% python3 -q
>>> import numpy as np
>>> np.set_printoptions(precision=3, suppress=True, linewidth=100, legacy="1.25")
>>> rd = lambda a: np.round(a, 3) + 0
>>> A = np.load("m.npy")
>>> A
array([[ 0,  0,  0,  0,  0, -4,  0,  0,  0,  4],
       [ 0,  4,  0,  0, -1,  0,  0,  0,  0,  0],
       [ 0,  0,  0,  0, -5, -3,  0,  0,  0,  0],
       [ 0, -1,  0,  0,  1,  1,  2,  4,  0,  0],
       [ 4,  3, -3,  0,  0,  0,  0,  0, -1,  0],
       [ 0,  0,  0,  0,  0,  3,  0,  0,  0,  0],
       [ 0,  0,  0,  0,  0,  0,  0,  0,  0,  0],
       [-5, -5,  0,  0,  2,  0, -5,  0,  5,  3]])
>>> # null space of dimension 3
>>> t3 = np.stack([A, 2 * A, A[::-1]])
>>> t3.shape
(3, 8, 10)
>>> np.einsum("bij,cij->bc", t3, t3)
array([[ 263,  526,    0],
       [ 526, 1052,    0],
       [   0,    0,  263]])
>>> np.linalg.matrix_rank(t3.reshape(3, -1))
2
>>> np.linalg.matrix_rank(t3)
array([7, 7, 7])
>>> left, sigma, Vh = np.linalg.svd(A)
>>> np.argmax(sigma[:-1] / (sigma[1:] + 1e-6)) + 1
7
>>> rd(sigma)
array([11.705,  7.33 ,  5.027,  4.848,  3.292,  3.103,  1.737,  0.   ])
>>> other = left[:, :7] @ np.diag(sigma[:7]) @ Vh[:7]
>>> rd(other)
array([[ 0.,  0.,  0.,  0.,  0., -4.,  0.,  0.,  0.,  4.],
       [ 0.,  4.,  0.,  0., -1.,  0.,  0.,  0.,  0.,  0.],
       [ 0.,  0.,  0.,  0., -5., -3.,  0.,  0.,  0.,  0.],
       [ 0., -1.,  0.,  0.,  1.,  1.,  2.,  4.,  0.,  0.],
       [ 4.,  3., -3.,  0.,  0.,  0.,  0.,  0., -1.,  0.],
       [ 0.,  0.,  0.,  0.,  0.,  3.,  0.,  0.,  0.,  0.],
       [ 0.,  0.,  0.,  0.,  0.,  0.,  0.,  0.,  0.,  0.],
       [-5., -5.,  0.,  0.,  2.,  0., -5.,  0.,  5.,  3.]])
>>> np.linalg.matrix_rank(A, rtol=0.05)
7
>>> np.linalg.matrix_rank(other)
7
>>> rd(np.linalg.norm(A - other) / np.linalg.norm(A))
0.0
>>> rd(np.abs(A - other).max())
0.0
>>> K = np.load("test17.npy")
>>> K
array([[ 5., -2.,  0.,  0.,  0.,  0.,  0.,  0.,  0.,  0.,  0.,  0.,  0.,  0.,  0.],
       [-2., -4., -2.,  0.,  0.,  0.,  0.,  0.,  0.,  0.,  0.,  0.,  0.,  0.,  0.],
       [ 0., -2.,  1., -2.,  0.,  0.,  0.,  0.,  0.,  0.,  0.,  0.,  0.,  0.,  0.],
       [ 0.,  0., -2.,  2., -2.,  0.,  0.,  0.,  0.,  0.,  0.,  0.,  0.,  0.,  0.],
       [ 0.,  0.,  0., -2., -4., -2.,  0.,  0.,  0.,  0.,  0.,  0.,  0.,  0.,  0.],
       [ 0.,  0.,  0.,  0., -2.,  3., -2.,  0.,  0.,  0.,  0.,  0.,  0.,  0.,  0.],
       [ 0.,  0.,  0.,  0.,  0., -2., -2., -2.,  0.,  0.,  0.,  0.,  0.,  0.,  0.],
       [ 0.,  0.,  0.,  0.,  0.,  0., -2., -2., -2.,  0.,  0.,  0.,  0.,  0.,  0.],
       [ 0.,  0.,  0.,  0.,  0.,  0.,  0., -2., -5., -2.,  0.,  0.,  0.,  0.,  0.],
       [ 0.,  0.,  0.,  0.,  0.,  0.,  0.,  0., -2.,  2., -2.,  0.,  0.,  0.,  0.],
       [ 0.,  0.,  0.,  0.,  0.,  0.,  0.,  0.,  0., -2., -2., -2.,  0.,  0.,  0.],
       [ 0.,  0.,  0.,  0.,  0.,  0.,  0.,  0.,  0.,  0., -2.,  2., -2.,  0.,  0.],
       [ 0.,  0.,  0.,  0.,  0.,  0.,  0.,  0.,  0.,  0.,  0., -2.,  5., -2.,  0.],
       [ 0.,  0.,  0.,  0.,  0.,  0.,  0.,  0.,  0.,  0.,  0.,  0., -2.,  1., -2.],
       [ 0.,  0.,  0.,  0.,  0.,  0.,  0.,  0.,  0.,  0.,  0.,  0.,  0., -2., -2.]])
>>> evals, vecs = np.linalg.eigh(K)
>>> (evals > 1e-8).sum(), (evals < -1e-8).sum()
(8, 7)
>>> X = np.loadtxt("run1.csv", delimiter=",")
>>> X
array([[ 0.934, -0.947, -0.843, -0.811,  0.894, -0.998,  0.999],
       [-0.84 , -0.867, -0.254,  0.617, -0.735,  0.604, -0.808],
       [ 0.887,  0.929,  0.789, -0.08 ,  0.854, -0.757,  0.982],
       [-0.38 , -0.999, -0.821,  0.454, -0.09 , -0.97 ,  0.986],
       [-0.493,  0.664,  0.753,  0.706, -0.327,  0.786, -0.592],
       [-0.363,  0.996,  0.89 ,  0.319, -0.405,  0.988, -0.993],
       [-0.804, -0.965, -0.371,  0.686, -0.647,  0.01 , -0.119],
       [ 0.721, -0.848, -0.818, -0.762,  0.598, -0.955,  0.948],
       [ 0.929, -0.478, -0.804, -0.91 ,  0.845, -0.981,  0.984],
       [-0.578,  0.991,  0.999,  0.997,  0.05 ,  0.938,  0.827],
       [-0.254,  0.789,  0.938,  0.894,  0.06 ,  0.551,  0.611],
       [-0.446, -0.604, -0.345,  0.09 , -0.388,  0.217, -0.537],
       [ 0.604,  0.731,  0.446, -0.139,  0.537, -0.363,  0.731],
       [-0.774, -0.837,  0.264,  0.821, -0.572,  0.319, -0.03 ],
       [ 0.726, -0.721, -0.327, -0.291,  0.696, -0.958,  0.99 ],
       [-0.629, -0.38 ,  0.363,  0.68 , -0.454,  0.508, -0.363],
       [-0.03 , -0.941,  0.03 ,  0.653,  0.245, -0.892,  0.985],
       [-0.874, -0.786,  0.245,  0.831, -0.744,  0.721, -0.735],
       [ 0.749, -0.604, -0.997, -0.998,  0.1  , -0.623, -0.977],
       [ 0.1  ,  0.149, -0.808, -0.854, -0.226,  0.38 , -0.946],
       [-0.1  , -0.68 , -0.894, -0.808, -0.327, -0.02 , -0.874],
       [-0.149, -0.11 , -0.984, -0.984, -0.635,  0.766, -0.999],
       [-0.139,  0.721,  0.744,  0.585, -0.01 ,  0.537, -0.03 ],
       [-0.336,  0.869,  0.336, -0.07 , -0.397,  0.9  , -0.966],
       [-0.797, -0.544, -0.843, -0.565, -0.831,  0.9  , -0.998],
       [ 0.43 , -0.818,  0.565,  0.757,  0.635, -0.951,  0.998],
       [ 0.862, -0.917, -0.38 , -0.217,  0.856, -0.995,  1.   ],
       [-0.04 , -0.04 , -0.915, -0.922, -0.414,  0.537, -0.987],
       [ 0.923, -0.969, -0.994, -0.992,  0.749, -0.994,  0.925],
       [-0.778, -0.84 , -0.119,  0.641, -0.641,  0.446, -0.578],
       [-0.843, -0.999, -0.965, -0.09 , -0.778, -0.572, -0.515]])
>>> proj = X @ np.linalg.solve(X.T @ X, X.T)
>>> np.allclose(proj @ proj, proj)
True
>>> rd(proj @ X[:, 0])
array([ 0.934, -0.84 ,  0.887, -0.38 , -0.493, -0.363, -0.804,  0.721,  0.929, -0.578, -0.254,
       -0.446,  0.604, -0.774,  0.726, -0.629, -0.03 , -0.874,  0.749,  0.1  , -0.1  , -0.149,
       -0.139, -0.336, -0.797,  0.43 ,  0.862, -0.04 ,  0.923, -0.778, -0.843])
>>> rd(np.trace(proj))
7.0
>>> other = np.c_[X[:, :3] @ np.array([[7, 8, 9], [1, 5, 1], [-2, 5, -7]]), np.array([1, 1, 2, -1, -2, -2, 0, 2, 0, -1, -2, 0, -2, 1, -2, 2, -2, -1, -2, -2, 1, 2, 2, 0, 2, -1, -1, 2, -1, 2, -2])]
>>> rd(other)
array([[  7.277,  -1.478,  13.36 ,   1.   ],
       [ -6.239, -12.325,  -6.649,   1.   ],
       [  5.56 ,  15.686,   3.389,   2.   ],
       [ -2.017, -12.14 ,   1.328,  -1.   ],
       [ -4.293,   3.141,  -9.044,  -2.   ],
       [ -3.325,   6.526,  -8.501,  -2.   ],
       [ -5.851, -13.112,  -5.604,   0.   ],
       [  5.835,  -2.562,  11.367,   2.   ],
       [  7.633,   1.022,  13.511,   0.   ],
       [ -5.053,   5.326, -11.204,  -1.   ],
       [ -2.865,   6.603,  -8.063,  -2.   ],
       [ -3.036,  -8.313,  -2.203,   0.   ],
       [  4.067,  10.717,   3.045,  -2.   ],
       [ -6.783,  -9.057,  -9.651,   1.   ],
       [  5.015,   0.568,   8.102,  -2.   ],
       [ -5.509,  -5.117,  -8.582,   2.   ],
       [ -1.211,  -4.795,  -1.421,  -2.   ],
       [ -7.394,  -9.697, -10.367,  -1.   ],
       [  6.633,  -2.013,  13.116,  -2.   ],
       [  2.465,  -2.495,   6.705,  -2.   ],
       [  0.408,  -8.67 ,   4.678,   1.   ],
       [  0.815,  -6.662,   5.437,   2.   ],
       [ -1.74 ,   6.213,  -5.738,   2.   ],
       [ -2.155,   3.337,  -4.507,   0.   ],
       [ -4.437, -13.311,  -1.816,   2.   ],
       [  1.062,   2.175,  -0.903,  -1.   ],
       [  5.877,   0.411,   9.501,  -1.   ],
       [  1.51 ,  -5.095,   6.005,   2.   ],
       [  7.48 ,  -2.431,  14.296,  -1.   ],
       [ -6.048, -11.019,  -7.009,   2.   ],
       [ -4.97 , -16.564,  -1.831,  -2.   ]])
>>> rd(np.linalg.norm(other - X @ np.linalg.lstsq(X, other)[0], axis=0))
array([0.   , 0.   , 0.   , 7.655])
>>> np.linalg.matrix_rank(np.c_[X, other])
8
>>> proj = other @ np.linalg.solve(other.T @ other, other.T)
>>> np.allclose(proj @ proj, proj)
True
>>> rd(np.linalg.eigvalsh(proj))
array([0., 0., 0., 0., 0., 0., 0., 0., 0., 0., 0., 0., 0., 0., 0., 0., 0., 0., 0., 0., 0., 0., 0.,
       0., 0., 0., 0., 1., 1., 1., 1.])
>>> x0 = np.array([0, 2, 0, -1, -1, 3, -3])
>>> h1 = np.maximum(X @ x0, 0)
>>> rd(np.tanh(X @ x0))
array([-1.   ,  0.989, -0.999, -1.   ,  1.   ,  1.   , -0.919, -1.   , -1.   ,  0.853,  0.417,
        0.875, -0.977, -0.704, -1.   ,  0.926, -1.   ,  0.991,  0.636,  1.   ,  0.982,  1.   ,
        0.988,  1.   ,  1.   , -1.   , -1.   ,  1.   , -1.   ,  0.884, -0.862])
>>> np.flatnonzero(h1 > 1e-9)
array([ 1,  4,  5,  9, 10, 11, 15, 17, 18, 19, 20, 21, 22, 23, 24, 27, 29])
>>> Ac = X - X.mean(axis=0)
>>> vecs = np.linalg.svd(Ac)[2][:3]
>>> other = Ac - Ac @ vecs.T @ vecs
>>> np.linalg.norm(other, axis=1).round(6).argmax()
18
>>> rd(np.linalg.norm(other) / np.linalg.norm(Ac))
0.194
>>> rd(other.std(axis=0))
array([0.128, 0.124, 0.136, 0.076, 0.084, 0.181, 0.182])
>>> rd(np.cov(Ac @ vecs.T, rowvar=False))
array([[1.791, 0.   , 0.   ],
       [0.   , 1.043, 0.   ],
       [0.   , 0.   , 0.582]])
>>> E = np.load("arr.npy")
>>> E
array([[-3,  0,  0,  0,  0,  0,  0,  0,  0,  0,  0],
       [ 0,  0,  0,  0,  0,  0,  0,  0,  0,  0,  0],
       [ 0,  0, -1,  0,  0,  0,  0,  0,  0,  0,  0],
       [ 0,  0,  0, -2,  0,  0,  0,  0,  0,  0,  0],
       [ 0,  0,  0,  0, -2,  0,  0,  0,  0,  0,  0],
       [ 0,  0,  0,  0,  0, -1,  0,  0,  0,  0,  0],
       [ 0,  0,  0,  0,  0,  0, -2,  0,  0,  0,  0],
       [ 0,  0,  0,  0,  0,  0,  0, -1,  0,  0,  0],
       [ 0,  0,  0,  0,  0,  0,  0,  0,  2,  0,  0],
       [ 0,  0,  0,  0,  0,  0,  0,  0,  0,  0,  0],
       [ 0,  0,  0,  0,  0,  0,  0,  0,  0,  0,  2]])
>>> np.linalg.matrix_power(E, 3)
array([[-27,   0,   0,   0,   0,   0,   0,   0,   0,   0,   0],
       [  0,   0,   0,   0,   0,   0,   0,   0,   0,   0,   0],
       [  0,   0,  -1,   0,   0,   0,   0,   0,   0,   0,   0],
       [  0,   0,   0,  -8,   0,   0,   0,   0,   0,   0,   0],
       [  0,   0,   0,   0,  -8,   0,   0,   0,   0,   0,   0],
       [  0,   0,   0,   0,   0,  -1,   0,   0,   0,   0,   0],
       [  0,   0,   0,   0,   0,   0,  -8,   0,   0,   0,   0],
       [  0,   0,   0,   0,   0,   0,   0,  -1,   0,   0,   0],
       [  0,   0,   0,   0,   0,   0,   0,   0,   8,   0,   0],
       [  0,   0,   0,   0,   0,   0,   0,   0,   0,   0,   0],
       [  0,   0,   0,   0,   0,   0,   0,   0,   0,   0,   8]])
>>> np.allclose(E @ E.T, E.T @ E)
True
>>> rd(np.abs(np.linalg.eigvals(E)).max())
3.0
